% ipython --no-banner

In [1]: import numpy as np

In [2]: np.set_printoptions(precision=2, suppress=True, linewidth=140)

In [3]: F = np.load("m.npy")

In [4]: F
Out[4]: 
array([[  9., -10.,  -4.],
       [ 12., -17.,  -8.],
       [-12.,  18.,   9.]])

In [5]: r0 = np.array([1, 1, 1])

In [6]: print(np.polyval(r0, F[0]))
[91. 91. 13.]

In [7]: np.array([np.convolve(row, r0, "same") for row in F])
Out[7]: 
array([[ -1.,  -5., -14.],
       [ -5., -13., -25.],
       [  6.,  15.,  27.]])

In [8]: U, s, VT = np.linalg.svd(F)

In [9]: s
Out[9]: array([35.19,  2.08,  0.12])

In [10]: B = U[:, :1] @ np.diag(s[:1]) @ VT[:1]

In [11]: print(round(np.linalg.norm(F - B, 2), 2), np.round(s[1], 2))
2.08 2.08

In [12]: np.round(np.linalg.norm(F - B) / np.linalg.norm(F), 2)
Out[12]: np.float64(0.06)

In [13]: np.linalg.matrix_rank(B)
Out[13]: np.int64(1)

In [14]: O = F.astype(float).copy()

In [15]: for j in range(3):
    ...:     O[:, j] -= O[:, :j] @ (O[:, :j].T @ O[:, j])
    ...:     O[:, j] /= np.linalg.norm(O[:, j])
    ...: 

In [16]: print(np.round(O.T @ F, 2) + 0)
[[ 19.21 -26.55 -12.49]
 [  0.     2.85   2.21]
 [  0.     0.     0.16]]

In [17]: gram = F.T @ F

In [18]: np.diag(gram)
Out[18]: array([369., 713., 161.])

In [19]: np.allclose(gram, gram.T)
Out[19]: True

In [20]: np.trace(gram), (F ** 2).sum()
Out[20]: (np.float64(1243.0), np.float64(1243.0))

In [21]: np.linalg.svd(F, compute_uv=False) ** 2
Out[21]: array([1238.68,    4.31,    0.02])

In [22]: x0 = np.array([-1, 2, 0])

In [23]: h = np.maximum(F @ x0, 0)

In [24]: print(F * (h > 1e-9)[:, None])
[[  0.  -0.  -0.]
 [  0.  -0.  -0.]
 [-12.  18.   9.]]

In [25]: F.T @ h
Out[25]: array([-576.,  864.,  432.])

In [26]: print(h)
[ 0.  0. 48.]

In [27]: print(np.flatnonzero(h > 1e-9))
[2]

In [28]: print(np.maximum(F @ (3 * x0), 0))
[  0.   0. 144.]

In [29]: m1 = np.load("a.npy")

In [30]: m1
Out[30]: 
array([[ 0.7,  1.2, -1.2],
       [ 0.5,  0.8, -0.2],
       [ 0.5, -1.3, -0.7],
       [ 0. , -1.7, -1.3],
       [-0.4, -1.1,  2.5],
       [-1.1, -0.5, -0.1],
       [ 0.5, -1.1,  0.6],
       [-0.2,  0. ,  0.2],
       [ 0.7, -0.1, -0.8],
       [ 1.1, -0.3, -0.9],
       [-0.2, -0.1,  0.6],
       [ 0.6,  0. , -1.3],
       [ 0.2,  0.1, -0.1],
       [ 0.4, -0.9, -0.1],
       [ 1.5,  0.1,  0.7],
       [ 0.7, -0.6, -0.4],
       [-1.8,  0.4, -0.6],
       [-0.6, -0.3,  0.9],
       [-0.4,  0.6, -0.5],
       [-0.2, -0.4, -1.8],
       [-0.6, -0.4, -0.6],
       [ 2. ,  2. , -0.6],
       [ 0.2, -0.4,  1.4],
       [-1. ,  2.2, -1. ],
       [ 0.1,  0. ,  1.1],
       [ 0.3,  0.4, -1.1],
       [ 0. , -0.4, -2.2],
       [ 0. ,  1.1, -1. ],
       [ 0.8, -0.5, -0.3],
       [ 0. ,  1.1, -1. ],
       [-0.2, -2. , -0.1],
       [ 3. , -1.9,  0.4],
       [20. ,  4. ,  6. ],
       [-1.4,  1.8, -0.8],
       [-1.5,  0.2, -0.1],
       [-0.5,  1. , -0.1]])

In [31]: # row 32 dominates

In [32]: gram = np.cov(m1, rowvar=False)

In [33]: np.argsort(-m1.std(axis=0).round(6), kind="stable")
Out[33]: array([0, 2, 1])

In [34]: round(np.corrcoef(m1[:, 0], m1[:, 2])[0, 1], 2)
Out[34]: np.float64(0.73)
